% python3 -q
>>> import numpy as np
>>> np.set_printoptions(precision=4, suppress=True, linewidth=100, sign=" ")
>>> m1 = np.loadtxt("arr.csv", delimiter=",")
>>> print(m1)
[[ 4.  0.  0.  0.  6.]
 [ 0.  9.  0.  0.  0.]
 [ 0.  0.  8.  4.  0.]
 [ 0.  0.  1.  6.  0.]
 [ 7.  0.  0.  0.  9.]]
>>> Y = m1 / np.sqrt((m1 ** 2).mean(axis=1, keepdims=True))
>>> print(np.linalg.norm(Y, axis=1))
[ 2.2361  2.2361  2.2361  2.2361  2.2361]
>>> X = np.array([[8.0, -3.0, 9.0, 0.0, 6.0],
...     [-3.0, 0.0, -3.0, 0.0, -2.0],
...     [9.0, -3.0, 8.0, 0.0, 6.0],
...     [0.0, 0.0, 0.0, -1.0, 0.0],
...     [6.0, -2.0, 6.0, 0.0, 3.0]])
>>> w, V = np.linalg.eigh(X)
>>> vec = np.array([0, 7, 7, 0, 8])
>>> print(vec @ X @ vec)
738.0
>>> print(V * np.maximum(w, 0) @ V.T)
[[ 8.6087 -2.8696  8.6087  0.      5.7391]
 [-2.8696  0.9565 -2.8696  0.     -1.913 ]
 [ 8.6087 -2.8696  8.6087  0.      5.7391]
 [ 0.      0.      0.      0.      0.    ]
 [ 5.7391 -1.913   5.7391  0.      3.8261]]
>>> print(round(float(vec @ X @ vec / (vec @ vec)), 4), round(float(w[0]), 4), w[-1])
4.5556 -1.0 22.0
>>> print(np.round(V * np.abs(w) @ V.T, 4) + 0)
[[ 9.2174 -2.7391  8.2174  0.      5.4783]
 [-2.7391  1.913  -2.7391  0.     -1.8261]
 [ 8.2174 -2.7391  9.2174  0.      5.4783]
 [ 0.      0.      0.      1.      0.    ]
 [ 5.4783 -1.8261  5.4783  0.      4.6522]]
>>> print(np.abs(X).sum(axis=1).max(), np.abs(w).max())
26.0 22.0
>>> print((np.sign(V[:, -1].round(6)) == np.sign(V[0, -1].round(6))).astype(int))
[ 1  0  1  0  1]
>>> print(np.argsort(-np.linalg.norm(X, axis=0).round(6), kind="stable")[:3])
[ 0  2  4]
>>> print(np.linalg.matrix_rank(X, rtol=0.1))
1
>>> print(round(np.linalg.norm(X, 2) / np.linalg.norm(X), 4))
0.9959
>>> print(round(np.log10(np.linalg.cond(X))))
1
>>> print([round(float(x), 4) for x in np.linalg.svd(X, compute_uv=False)[:3]])
[22.0, 1.0, 1.0]
>>> print(np.abs(np.linalg.svd(X)[2][-1]))
[ 0.      0.1391  0.581   0.      0.8019]
>>> print(np.linalg.cond(X) > 100)
False
>>> vec = np.array([3, -2, 3, -2, 2])
>>> rhs = X @ vec
>>> print(rhs)
[ 69. -22.  69.   2.  46.]
>>> print(np.linalg.solve(X, rhs + X[:, 3]))
[ 3. -2.  3. -1.  2.]
>>> print(np.linalg.solve(X, rhs))
[ 3. -2.  3. -2.  2.]
>>> print(np.round(np.linalg.solve(X, X[:, 2]), 4) + 0)
[ 0.  0.  1.  0.  0.]
>>> Q, V = np.linalg.qr(X[:, :3])[0], np.linalg.qr(X[:, 3:])[0]
>>> s = np.linalg.svd(Q.T @ V, compute_uv=False)
>>> print((s > 0.9).sum())
1
>>> print(round(np.linalg.norm(Q @ Q.T - V @ V.T, 2), 4))
1.0
>>> print(s)
[ 0.9929  0.    ]
>>> J = np.load("block17.npy")
>>> print(J)
[[ 1  0]
 [ 4  1]]
>>> t3 = np.stack([J, -3 * J, J[::-1]])
>>> print((t3 @ J.T).shape)
(3, 2, 2)
>>> print(np.einsum("bij,cij->bc", t3, t3))
[[ 18 -54   8]
 [-54 162 -24]
 [  8 -24  18]]
>>> print(t3.sum(axis=0))
[[ 2  1]
 [-7 -2]]
>>> print(np.linalg.det(t3))
[ 1.  9. -1.]
>>> rng = np.random.default_rng(55)
>>> lab = rng.permutation(5)
>>> Y = m1[:, lab] * rng.choice([-1, 1], 5)
>>> print(Y)
[[-0. -4.  6. -0.  0.]
 [-0. -0.  0. -9.  0.]
 [-4. -0.  0. -0.  8.]
 [-6. -0.  0. -0.  1.]
 [-0. -7.  9. -0.  0.]]
>>> left, _, Vh = np.linalg.svd(m1.T @ Y)
>>> print(lab)
[ 3  0  4  1  2]
>>> u = np.array([2, -1])
>>> print(np.convolve(Y[3], u))
[-12.   6.   0.   0.   2.  -1.]
>>> mat = np.array([[2, 0, 0], [0, 0, 0], [0, 0, 0], [-3, 0, 0], [3, 0, 0]])
>>> left, s, Vh = np.linalg.svd(mat)
>>> V = Vh[:(s > 1e-8).sum()]
>>> vec = mat[3] + 5 * mat[1] + rng.integers(2) * np.eye(3)[0]
>>> print(vec)
[-3.  0.  0.]
>>> print(V.T @ V)
[[ 1.  0.  0.]
 [ 0.  0.  0.]
 [ 0.  0.  0.]]
>>> print(np.allclose(V.T @ V @ vec, vec))
True
>>> print(np.linalg.matrix_rank(np.vstack([mat, vec])))
1
>>> left, s, Vh = np.linalg.svd(mat)
>>> print(s)
[ 4.6904  0.      0.    ]
>>> print(np.argmax(s[:-1] / (s[1:] + 1e-6)) + 1)
1
>>> Y = left[:, :1] @ np.diag(s[:1]) @ Vh[:1]
>>> print(Y)
[[ 2.  0.  0.]
 [ 0.  0.  0.]
 [ 0.  0.  0.]
 [-3.  0.  0.]
 [ 3.  0.  0.]]
>>> print(np.linalg.matrix_rank(mat, rtol=0.05))
1
>>> print(np.linalg.matrix_rank(Y))
1
>>> print(np.round(np.linalg.norm(mat - Y) / np.linalg.norm(mat), 4))
0.0
>>> Y = np.array([[4, 0, -4], [-2, -1, -4], [-4, 2, 1]])
>>> print(np.linalg.matrix_rank(np.vstack([mat, Y.T])))
3
>>> print(np.einsum("ik,kj->ji", mat, Y))
[[  8   0   0 -12  12]
 [  0   0   0   0   0]
 [ -8   0   0  12 -12]]
>>> print(np.einsum("ij->j", mat))
[ 2  0  0]
>>> print(np.vstack([mat, Y.T]).shape)
(8, 3)
>>> print(mat @ Y)
[[  8   0  -8]
 [  0   0   0]
 [  0   0   0]
 [-12   0  12]
 [ 12   0 -12]]
>>> print(Y.T @ mat.T)
[[  8   0   0 -12  12]
 [  0   0   0   0   0]
 [ -8   0   0  12 -12]]
>>> t3 = np.stack([mat, 4 * mat, mat[::-1]])
>>> print(t3.sum(axis=0))
[[ 13   0   0]
 [ -3   0   0]
 [  0   0   0]
 [-15   0   0]
 [ 17   0   0]]
>>> print(np.linalg.matrix_rank(t3))
[ 1  1  1]
>>> print(np.einsum("bij,cij->bc", t3, t3))
[[  22   88   12]
 [  88  352   48]
 [  12   48   22]]
>>> print(np.linalg.matrix_rank(t3.reshape(3, -1)))
2
>>> F = np.loadtxt("data.csv", delimiter=",")
>>> print(F)
[[  5.   6.   7.   8.]
 [  9.  10.  11.  12.]
 [ 13.  14.  15.  16.]
 [ 17.  18.  19.  20.]
 [ 21.  22.  23.  24.]]
>>> Y = F / np.linalg.norm(F, axis=1, keepdims=True)
>>> cov = Y @ Y.T
>>> print(cov[4])
[ 0.9927  0.9984  0.9996  0.9999  1.    ]
>>> print(cov)
[[ 1.      0.9979  0.9956  0.994   0.9927]
 [ 0.9979  1.      0.9996  0.999   0.9984]
 [ 0.9956  0.9996  1.      0.9999  0.9996]
 [ 0.994   0.999   0.9999  1.      0.9999]
 [ 0.9927  0.9984  0.9996  0.9999  1.    ]]
>>> print(np.round(np.degrees(np.arccos(np.clip(cov[4, 2], -1, 1))), 4))
1.5644
>>> print(np.argwhere(np.triu(np.abs(cov) > 0.95, 1)))
[[ 0  1]
 [ 0  2]
 [ 0  3]
 [ 0  4]
 [ 1  2]
 [ 1  3]
 [ 1  4]
 [ 2  3]
 [ 2  4]
 [ 3  4]]
>>> print((np.abs(cov) > 0.9).astype(int))
[[ 1  1  1  1  1]
 [ 1  1  1  1  1]
 [ 1  1  1  1  1]
 [ 1  1  1  1  1]
 [ 1  1  1  1  1]]
>>> print(np.linalg.norm(Y, axis=1))
[ 1.  1.  1.  1.  1.]
>>> E = np.array([[1, 2, 1], [2, 4, 2], [1, 2, 1]])
>>> print(E @ np.linalg.pinv(E) @ E)
[[ 1.  2.  1.]
 [ 2.  4.  2.]
 [ 1.  2.  1.]]
>>> print(np.unique(E.round(6), axis=0).shape)
(2, 3)
>>> left, s, Vh = np.linalg.svd(E)
>>> V = Vh[:(s > 1e-8).sum()]
>>> vec = E[2] + 2 * E[0] + rng.integers(2) * np.eye(3)[1]
>>> print(vec)
[ 3.  6.  3.]
>>> print(np.linalg.matrix_rank(np.vstack([E, vec])))
1
>>> th = np.radians(90)
>>> r_ = np.eye(3)
>>> r_[0, 0] = r_[2, 2] = np.cos(th)
>>> r_[0, 2], r_[2, 0] = -np.sin(th), np.sin(th)
>>> print(r_.round(4) + 0)
[[ 0.  0. -1.]
 [ 0.  1.  0.]
 [ 1.  0.  0.]]
>>> Y = E @ r_.T
>>> print(np.round(np.linalg.svd(E, compute_uv=False), 4) + 0, np.round(np.linalg.svd(Y, compute_uv=False), 4) + 0)
[ 6.  0.  0.] [ 6.  0.  0.]
>>> print(round(float(np.linalg.det(r_)), 4), np.trace(r_))
1.0 1.0
>>> print(Y)
[[-1.  2.  1.]
 [-2.  4.  2.]
 [-1.  2.  1.]]
>>> print(np.round(np.sort(np.abs(np.linalg.eigvals(E))), 4) + 0)
[ 0.  0.  6.]
>>> print(np.allclose(E, E.T))
True
>>> print((E - E.T) / 2)
[[ 0.  0.  0.]
 [ 0.  0.  0.]
 [ 0.  0.  0.]]
>>> np.linalg.determinant(E)
Traceback (most recent call last):
  File "<python-input-106>", line 1, in <module>
    np.linalg.determinant(E)
    ^^^^^^^^^^^^^^^^^^^^^
AttributeError: module 'numpy.linalg' has no attribute 'determinant'
>>> print(np.round(np.linalg.det(E), 4))
0.0
>>> print(np.einsum("ij,ji->", E, E))
36
>>> print(round(float(np.linalg.det(2 * E)), 4), round(np.linalg.det(E), 4))
0.0 0.0
>>> print(np.kron(np.eye(2, dtype=int), E))
[[ 1  2  1  0  0  0]
 [ 2  4  2  0  0  0]
 [ 1  2  1  0  0  0]
 [ 0  0  0  1  2  1]
 [ 0  0  0  2  4  2]
 [ 0  0  0  1  2  1]]
>>> print(np.round(np.linalg.eigvals(E), 4) + 0)
[ 6.  0.  0.]
>>> lab = rng.integers(0, 2, 4)
>>> K = np.array([[2, -5, -2, -1], [3, 2, -1, -2], [-3, -1, 2, 3], [-5, -2, 0, -5]]) * (lab[:, None] == lab)
>>> print(K)
[[ 2 -5 -2  0]
 [ 3  2 -1  0]
 [-3 -1  2  0]
 [ 0  0  0 -5]]
>>> Q, V = np.linalg.qr(K[:, :2])[0], np.linalg.qr(K[:, 2:])[0]
>>> s = np.linalg.svd(Q.T @ V, compute_uv=False)
>>> print(round(np.linalg.norm(Q @ Q.T - V @ V.T, 2), 4))
1.0
>>> print(s)
[ 0.9808  0.    ]
>>> print((s > 0.9).sum())
1
>>> print(np.degrees(np.arccos(s.clip(0, 1))))
[ 11.2314  90.    ]
>>> print((K - K.T) / 2)
[[ 0.  -4.   0.5  0. ]
 [ 4.   0.   0.   0. ]
 [-0.5  0.   0.   0. ]
 [ 0.   0.   0.   0. ]]
>>> print(np.allclose(K, K.T))
False
>>> np.linalg.determinant(K)
Traceback (most recent call last):
  File "<python-input-123>", line 1, in <module>
    np.linalg.determinant(K)
    ^^^^^^^^^^^^^^^^^^^^^
AttributeError: module 'numpy.linalg' has no attribute 'determinant'
>>> print(np.sort(np.abs(np.linalg.eigvals(K))))
[ 1.     3.873  3.873  5.   ]
>>> Y = np.array([[3, 2], [0, 2]])
>>> cent = np.kron(Y, K)
>>> print(round(float(np.linalg.norm(cent, 2)), 4), round(float(np.linalg.norm(Y, 2) * np.linalg.norm(K, 2)), 4))
22.3327 22.3327
>>> print(cent.shape)
(8, 8)
>>> A = np.tril(np.array([[-2, 1, 0, 1], [1, -2, -2, 0], [1, 3, -2, -1], [-1, -1, -1, -3]]), -1) + np.eye(4, dtype=int)
>>> print(A)
[[ 1  0  0  0]
 [ 1  1  0  0]
 [ 1  3  1  0]
 [-1 -1 -1  1]]
>>> Y = np.array([[-1, -5], [-4, 2], [2, -3], [-1, 4]])
>>> print(np.einsum("ik,kj->ji", A, Y))
[[ -1  -5 -11   2]
 [ -5  -3  -2  10]]
>>> print(np.einsum("ij,ij->i", A, A))
[  1   2  11   4]
>>> print(np.linalg.matrix_rank(A @ Y))
2
>>> print(np.linalg.matrix_rank(np.vstack([A, Y.T])))
4
>>> lab = rng.permutation(4)
>>> print(lab)
[ 0  1  2  3]
>>> Y = A[lab][:, lab]
>>> print(np.sort(np.abs(np.linalg.eigvals(Y))))
[ 1.  1.  1.  1.]
>>> print(Y)
[[ 1  0  0  0]
 [ 1  1  0  0]
 [ 1  3  1  0]
 [-1 -1 -1  1]]
>>> u, g = Y[1], Y[0]
>>> print(u @ u)
2
>>> p = (u @ g) / (u @ u) * u
>>> print(np.outer(u, g))
[[ 1  0  0  0]
 [ 1  0  0  0]
 [ 0  0  0  0]
 [ 0  0  0  0]]
>>> print(np.linalg.matrix_rank(np.outer(u, g)))
1
>>> print(round(np.linalg.norm(u + g) ** 2 + np.linalg.norm(u - g) ** 2, 4))
6.0
>>> print(g - p)
[ 0.5 -0.5  0.   0. ]
>>> print(p)
[ 0.5  0.5  0.   0. ]
>>> print(A @ A)
[[ 1  0  0  0]
 [ 2  1  0  0]
 [ 5  6  1  0]
 [-4 -5 -2  1]]
>>> print(np.prod(np.diag(A)), round(float(np.linalg.det(A)), 4))
1 1.0
>>> print(np.linalg.matrix_power(A - np.diag(np.diag(A)), 4))
[[ 0  0  0  0]
 [ 0  0  0  0]
 [ 0  0  0  0]
 [ 0  0  0  0]]
